$ python3 -q
>>> import numpy as np
>>> from numpy import linalg as LA
>>> np.set_printoptions(precision=1, suppress=True, linewidth=160, floatmode="fixed")
>>> arr = np.load("arr.npy")
>>> print(arr)
[[ 1.0 -0.1  0.2 -0.1]
 [-0.1  0.7  0.6 -0.3]
 [ 0.2  0.6 -0.4  0.6]
 [-0.1 -0.3  0.6  0.7]]
>>> x0 = np.array([4, -1, -4, 4])
>>> print(np.round(LA.det(arr), 1))
-1.0
>>> print(round(LA.norm(x0), 1), round(LA.norm(arr @ x0), 1))
7.0 7.0
>>> print(4 - LA.matrix_rank(arr - np.eye(4), tol=1e-8))
3
>>> print(LA.inv(arr))
[[ 1.0 -0.1  0.2 -0.1]
 [-0.1  0.7  0.6 -0.3]
 [ 0.2  0.6 -0.4  0.6]
 [-0.1 -0.3  0.6  0.7]]
>>> m1 = np.load("mat.npy")
>>> print(m1)
[[4 6 0 4]
 [6 9 0 6]
 [0 0 0 0]
 [4 6 0 4]]
>>> left, sig, vt = LA.svd(m1)
>>> print(np.argmax(sig[:-1] / (sig[1:] + 1e-6)) + 1)
1
>>> B = left[:, :1] @ np.diag(sig[:1]) @ vt[:1]
>>> print(B)
[[4.0 6.0 0.0 4.0]
 [6.0 9.0 0.0 6.0]
 [0.0 0.0 0.0 0.0]
 [4.0 6.0 0.0 4.0]]
>>> print(round(LA.norm(m1 - B, 2), 1), round(float(sig[1]), 1))
0.0 0.0
>>> print(LA.matrix_rank(m1, rtol=0.05))
1
>>> W1 = np.array([[5, 5, 5, 3, 9, 8],
...     [5, 0, 0, 2, 2, 8],
...     [8, 9, 1, 2, 1, 1],
...     [2, 5, 4, 2, 9, 0]])
>>> b = np.array([0, 1, 2, 1, 2, 1])
>>> hid = np.maximum(m1 @ W1 + b, 0)
>>> print(LA.matrix_rank(hid))
2
>>> print((hid > 0).astype(int))
[[1 1 1 1 1 1]
 [1 1 1 1 1 1]
 [0 1 1 1 1 1]
 [1 1 1 1 1 1]]
>>> C = np.array([[-2, 0, 2],
...     [1, -2, 0],
...     [1, 0, 2],
...     [-1, 1, 0],
...     [-2, 1, 1],
...     [-2, -2, 2]])
>>> print(hid @ C)
[[-404 -125  440]
 [-604 -187  656]
 [  -4   -1    8]
 [-404 -125  440]]
>>> print(m1 @ LA.pinv(m1) @ m1)
[[4.0 6.0 0.0 4.0]
 [6.0 9.0 0.0 6.0]
 [0.0 0.0 0.0 0.0]
 [4.0 6.0 0.0 4.0]]
>>> print(LA.lstsq(m1[:-1].T, m1[-1])[2])
1
>>> print((LA.matrix_power((m1 != 0) + (m1.T != 0) + np.eye(4), 4) > 0).astype(int))
[[1 1 0 1]
 [1 1 0 1]
 [0 0 1 0]
 [1 1 0 1]]
>>> print((m1 != 0).astype(int))
[[1 1 0 1]
 [1 1 0 1]
 [0 0 0 0]
 [1 1 0 1]]
>>> print(np.round(np.sort(LA.eigvals(m1).real), 1) + 0)
[ 0.0  0.0  0.0 17.0]
>>> print(m1 @ m1)
[[ 68 102   0  68]
 [102 153   0 102]
 [  0   0   0   0]
 [ 68 102   0  68]]
>>> print([round(float(x), 1) for x in LA.svd(m1, compute_uv=False)[:3]])
[17.0, 0.0, 0.0]
>>> print(LA.matrix_rank(m1, rtol=0.1))
1
>>> print(round(LA.norm(m1, 2) / LA.norm(m1), 1))
1.0
>>> A = np.array([[-4.0, 6.0, -3.0], [-6.0, 10.0, -5.0], [-6.0, 10.0, -5.0]])
>>> r = LA.matrix_rank(A)
>>> print(r)
2
>>> ns = LA.svd(A)[2][r:].T
>>> print([int(LA.matrix_rank(A[:, :j + 1])) for j in range(3)])
[1, 2, 2]
>>> print(ns.shape)
(3, 1)
>>> print(ns[:, 0] / ns[np.abs(ns[:, 0]).round(6).argmax(), 0])
[0.0 0.5 1.0]
>>> print([int(LA.matrix_rank(A[:i])) for i in range(1, len(A) + 1)])
[1, 2, 2]
>>> print(A @ ns)
[[0.0]
 [0.0]
 [0.0]]
>>> print(LA.matrix_power(A, 4))
[[-14.0  30.0 -15.0]
 [-30.0  62.0 -31.0]
 [-30.0  62.0 -31.0]]
>>> print((A - A.T) / 2)
[[ 0.0  6.0  1.5]
 [-6.0  0.0 -7.5]
 [-1.5  7.5  0.0]]
>>> print(np.allclose(A @ A.T, A.T @ A))
False
>>> print(np.round(np.sort(np.abs(LA.eigvals(A))), 1) + 0)
[0.0 1.0 2.0]
>>> left, sig, vt = LA.svd(A)
>>> vecs = vt[:(sig > 1e-8).sum()]
>>> rng = np.random.default_rng(440)
>>> x0 = A[0] + 4 * A[1] + rng.integers(2) * np.eye(3)[2]
>>> print(x0)
[-28.0  46.0 -23.0]
>>> print(round(float(LA.norm(x0 - vecs.T @ vecs @ x0)), 1))
0.0
>>> print(LA.matrix_rank(np.vstack([A, x0])))
2
>>> print(np.allclose(vecs.T @ vecs @ x0, x0))
True
>>> print(np.diag(vecs.T @ vecs))
[1.0 0.8 0.2]
>>> print(np.round(vecs.T @ vecs, 1) + 0)
[[ 1.0  0.0  0.0]
 [ 0.0  0.8 -0.4]
 [ 0.0 -0.4  0.2]]
>>> left, sig, vt = LA.svd(A)
>>> print(sig.round(1) + 0)
[19.6  0.3  0.0]
>>> print(np.argmax(sig[:-1] / (sig[1:] + 1e-6)) + 1)
2
>>> B = left[:, :2] @ np.diag(sig[:2]) @ vt[:2]
>>> print(round(float(LA.norm(A - B) / LA.norm(A)), 1))
0.0
>>> print(B)
[[-4.0  6.0 -3.0]
 [-6.0 10.0 -5.0]
 [-6.0 10.0 -5.0]]
